$ ipython --no-banner

In [1]: import numpy as np

In [2]: np.set_printoptions(suppress=True, linewidth=200)

In [3]: out = np.array([[0]])

In [4]: Z = np.array([[2, -1, -2, -4], [3, 0, 0, -1], [1, 4, -3, -3], [3, -4, 4, -4]])

In [5]: E = np.block([[out, np.zeros((1, 4))], [np.zeros((4, 1)), Z]])

In [6]: print(E)
[[ 0.  0.  0.  0.  0.]
 [ 0.  2. -1. -2. -4.]
 [ 0.  3.  0.  0. -1.]
 [ 0.  1.  4. -3. -3.]
 [ 0.  3. -4.  4. -4.]]

In [7]: # rank 4

In [8]: rk = np.linalg.matrix_rank(E)

In [9]: print(rk)
4

In [10]: ns = np.linalg.svd(E)[2][rk:].T

In [11]: print([int(np.linalg.matrix_rank(E[:i])) for i in range(1, len(E) + 1)])
[0, 1, 2, 3, 4]

In [12]: print(np.linalg.matrix_rank(E.T @ E), np.linalg.matrix_rank(E @ E.T))
4 4

In [13]: print([int(np.linalg.matrix_rank(np.delete(E, i, axis=0))) for i in range(5)])
[4, 3, 3, 3, 3]

In [14]: print(ns @ ns.T)
[[1. 0. 0. 0. 0.]
 [0. 0. 0. 0. 0.]
 [0. 0. 0. 0. 0.]
 [0. 0. 0. 0. 0.]
 [0. 0. 0. 0. 0.]]

In [15]: print(np.allclose(E @ ns, 0))
True

In [16]: print([int(np.linalg.matrix_rank(E[:, :j + 1])) for j in range(5)])
[0, 1, 2, 3, 4]

In [17]: rng = np.random.default_rng(2892)

In [18]: idx = rng.permutation(5)

In [19]: print(idx)
[0 2 3 1 4]

In [20]: out = E[idx][:, idx]

In [21]: print(round(float(np.linalg.det(out)), 2), np.round(np.linalg.det(E[idx]), 2))
0.0 0.0

In [22]: print(np.round(np.sort(np.abs(np.linalg.eigvals(out))), 2))
[0.   2.86 2.86 5.36 5.36]

In [23]: print(out)
[[ 0.  0.  0.  0.  0.]
 [ 0.  0.  0.  3. -1.]
 [ 0.  4. -3.  1. -3.]
 [ 0. -1. -2.  2. -4.]
 [ 0. -4.  4.  3. -4.]]

In [24]: feats = np.load("w.npy")

In [25]: print(feats)
[[  5   4   5   4   0  -3  -2]
 [  5  -1  10   3   2  -5  -3]
 [  9   4   6  -1   7  -2   0]
 [  7   1   6  -4   9  -4  -5]
 [ 11   2   7   1   4  -3  -7]
 [ 15   5   5   1   0  -7 -11]
 [ 17   2   3   2  -3  -2  -8]
 [ 18   2   7   1  -5   0 -11]
 [ 13   7  12  -4 -10  -4 -15]
 [ 13  11  15  -8 -14  -7 -19]
 [  9  12  14  -9 -19  -8 -20]
 [  8  12  13  -8 -16  -3 -19]
 [ 11  13  11 -13 -12  -1 -21]
 [ 14  14  16  -8  -8  -3 -25]
 [ 10  18  20  -5  -6  -7 -22]
 [ 11  18  21  -9  -3  -5 -17]
 [  8  19  19 -10  -7  -7 -17]
 [ 12  22  17 -13  -6  -9 -19]
 [ 13  24  21  -9 -11 -10 -15]
 [  9  22  16 -14 -15 -15 -17]
 [ 12  24  18 -12 -14 -18 -20]
 [ 17  23  15 -12 -17 -21 -19]
 [ 12  22  11  -7 -14 -23 -17]
 [ 11  26  11  -6 -10 -21 -19]
 [ 12  25  10 -10  -9 -21 -18]
 [ 13  24   8  -9 -13 -22 -19]
 [ 13  29   7 -11 -16 -18 -24]
 [ 18  31  10 -12 -17 -16 -25]
 [ 13  35  14 -11 -15 -19 -22]
 [ 11  34  14  -7 -11 -20 -21]
 [ 14  30  12  -9  -7 -22 -24]
 [ 14  31  13 -14  -6 -26 -20]
 [ 13  34  15 -13 -11 -31 -25]
 [ 18  33  15 -10  -6 -32 -29]
 [ 21  38  19  -6  -2 -32 -32]]

In [26]: C2 = np.cov(feats, rowvar=False)

In [27]: print(round(float(np.corrcoef(feats[:, 2], feats[:, 0])[0, 1]), 2))
0.07

In [28]: print(C2.shape)
(7, 7)

In [29]: print(np.argwhere(np.triu(np.abs(np.corrcoef(feats.T)) > 0.8, 1)))
[[1 5]
 [1 6]]

In [30]: x = np.array([-6, 8, 9, -7, 9, 7, -1])

In [31]: h = np.maximum(feats @ x, 0)

In [32]: print(feats.T @ h)
[ 42592  79875  54307 -32657 -27569 -48070 -69097]

In [33]: print(np.round(np.tanh(feats @ x), 2))
[ 0.  1.  1.  1.  1. -1. -1. -1.  1.  1.  1.  1.  1.  1.  1.  1.  1.  1.  1.  1.  1.  1. -1.  1.  1. -1.  1.  1.  1.  1.  1.  1.  1.  1.  1.]

In [34]: Z = feats[[14, 24]].astype(float)

In [35]: for _ in range(6):
    ...:     idx = np.linalg.norm(feats[:, None] - Z, axis=-1).argmin(axis=1)
    ...:     Z = np.array([feats[idx == j].mean(axis=0) for j in range(2)])
    ...: 

In [36]: print(idx)
[0 0 0 0 0 0 0 0 0 0 0 0 0 0 0 0 0 1 1 1 1 1 1 1 1 1 1 1 1 1 1 1 1 1 1]

In [37]: print(np.bincount(idx))
[17 18]

In [38]: Ac = (feats - feats.mean(axis=0)) / feats.std(axis=0)

In [39]: print(np.argwhere(np.abs(Ac) > 2))
[[ 0  0]
 [ 0  3]
 [ 0  6]
 [ 1  0]
 [ 2  4]
 [ 2  6]
 [ 3  4]
 [34  0]]

In [40]: c = np.linalg.lstsq(np.delete(Ac, 3, axis=1), Ac[:, 3])[0]

In [41]: print(np.abs(c).argmax())
1

In [42]: mat = np.array([[2.0, 1.0, -2.0, 1.0],
    ...:     [0.0, 4.0, -4.0, 2.0],
    ...:     [-1.0, 5.0, -5.0, 3.0],
    ...:     [0.0, 3.0, -4.0, 3.0]])

In [43]: U, sv, Vt = np.linalg.svd(mat)

In [44]: print(np.argmax(sv[:-1] / (sv[1:] + 1e-6)) + 1)
3

In [45]: print(sv.round(2) + 0)
[11.56  2.34  0.99  0.  ]

In [46]: out = U[:, :3] @ np.diag(sv[:3]) @ Vt[:3]

In [47]: print(np.round(np.linalg.norm(mat - out) / np.linalg.norm(mat), 2))
0.0
